$ python3 -q
>>> import numpy as np
>>> np.set_printoptions(precision=2, suppress=True, linewidth=160, sign=" ")
>>> def tidy(a):
...     return np.round(a, 2) + 0
... 
>>> A2 = np.array([[-1, 1, 3, 3, 3],
...     [-4, -3, 2, -4, 1],
...     [-5, -4, -2, 3, -2],
...     [-1, -5, -2, 4, 1],
...     [-4, -5, -5, 1, 0]])
>>> X = np.triu(A2)
>>> X
array([[-1,  1,  3,  3,  3],
       [ 0, -3,  2, -4,  1],
       [ 0,  0, -2,  3, -2],
       [ 0,  0,  0,  4,  1],
       [ 0,  0,  0,  0,  0]])
>>> r0 = np.array([4, 2])
>>> np.array([np.convolve(row, r0, "same") for row in X])
array([[ -4,   2,  14,  18,  18],
       [  0, -12,   2, -12,  -4],
       [  0,   0,  -8,   8,  -2],
       [  0,   0,   0,  16,  12],
       [  0,   0,   0,   0,   0]])
>>> np.correlate(X[0], X[2], "full")
array([ 2, -5, -1,  1, -3,  3, -6,  0,  0])
>>> np.convolve(X[0], r0)
array([-4,  2, 14, 18, 18,  6])
>>> rng = np.random.default_rng(374)
>>> labels = rng.permutation(5)
>>> labels
array([ 2,  1,  3,  4,  0])
>>> A2 = X[labels][:, labels]
>>> np.allclose(A2, X)
False
>>> np.diag(A2)
array([-2, -3,  4,  0, -1])
>>> tidy(np.linalg.det(A2)), tidy(np.linalg.det(X[labels]))
(np.float64(0.0), np.float64(0.0))
>>> labels = rng.integers(0, 3, 5)
>>> E = np.triu((labels[:, None] == labels) & (rng.random((5, 5)) < 0.8), 1).astype(int)
>>> E += E.T
>>> E
array([[ 0,  0,  0,  0,  0],
       [ 0,  0,  1,  0,  0],
       [ 0,  1,  0,  0,  0],
       [ 0,  0,  0,  0,  0],
       [ 0,  0,  0,  0,  0]])
>>> U, sigma, Vt = np.linalg.svd(E)
>>> evecs = Vt[:(sigma > 1e-8).sum()]
>>> vec = E[3] + 5 * E[4] + rng.integers(2) * np.eye(5)[1]
>>> vec
array([ 0.,  1.,  0.,  0.,  0.])
>>> tidy(np.linalg.norm(vec - evecs.T @ evecs @ vec))
np.float64(0.0)
>>> evecs.T @ evecs
array([[ 0.,  0.,  0.,  0.,  0.],
       [ 0.,  1.,  0.,  0.,  0.],
       [ 0.,  0.,  1.,  0.,  0.],
       [ 0.,  0.,  0.,  0.,  0.],
       [ 0.,  0.,  0.,  0.,  0.]])
>>> mat = np.loadtxt("run11.csv", delimiter=",")
>>> mat
array([[ 5.74,  1.74, -0.9 , -1.04,  2.84],
       [ 2.46,  1.51, -1.64, -4.43,  2.35],
       [ 3.82, -0.47, -2.36,  5.88, -2.61],
       [-1.23, -3.02,  1.19,  9.93, -5.58],
       [-7.78, -1.49,  4.54,  1.74, -0.99],
       [ 2.27, -0.74, -1.27, -0.09, -1.09],
       [-2.42, -0.9 ,  2.75,  2.79, -0.5 ],
       [-1.3 ,  0.94,  1.19, -4.28,  2.27],
       [-1.08, -0.28,  1.61, -3.02,  1.47],
       [-2.15, -1.78,  0.44,  7.32, -4.05],
       [ 4.49,  2.21,  0.29, -6.73,  5.13],
       [ 2.61,  0.16, -0.62, -0.44,  0.54],
       [-1.32, -1.39,  0.08,  7.34, -3.79],
       [ 9.6 ,  2.88, -4.74, -3.08,  2.94],
       [-0.88, -0.24, -0.47, -1.82, -0.09],
       [ 2.51,  0.92, -0.1 ,  0.  ,  1.23]])
>>> d = np.linalg.norm(mat[:, None] - mat[None], axis=-1)
>>> d.mean(axis=1).argmax()
np.int64(3)
>>> d[14].round(6).argsort(kind="stable")[:4]
array([ 14,   8,  11,   5])
>>> (d + 1e9 * np.eye(16)).round(6).argmin(axis=1)
array([ 15,  10,  12,   9,   6,  11,   4,   8,   7,  12,   1,  15,   9,   0,   8,  11])
>>> tidy(d[:5, :5])
array([[  0.  ,   4.81,   9.4 ,  16.34,  15.66],
       [  4.81,   0.  ,  11.71,  17.64,  14.19],
       [  9.4 ,  11.71,   0.  ,   8.36,  14.25],
       [ 16.34,  17.64,   8.36,   0.  ,  12.03],
       [ 15.66,  14.19,  14.25,  12.03,   0.  ]])
>>> np.flatnonzero(d[14] < d.mean() / 2)
array([  5,   7,   8,  11,  14,  15])
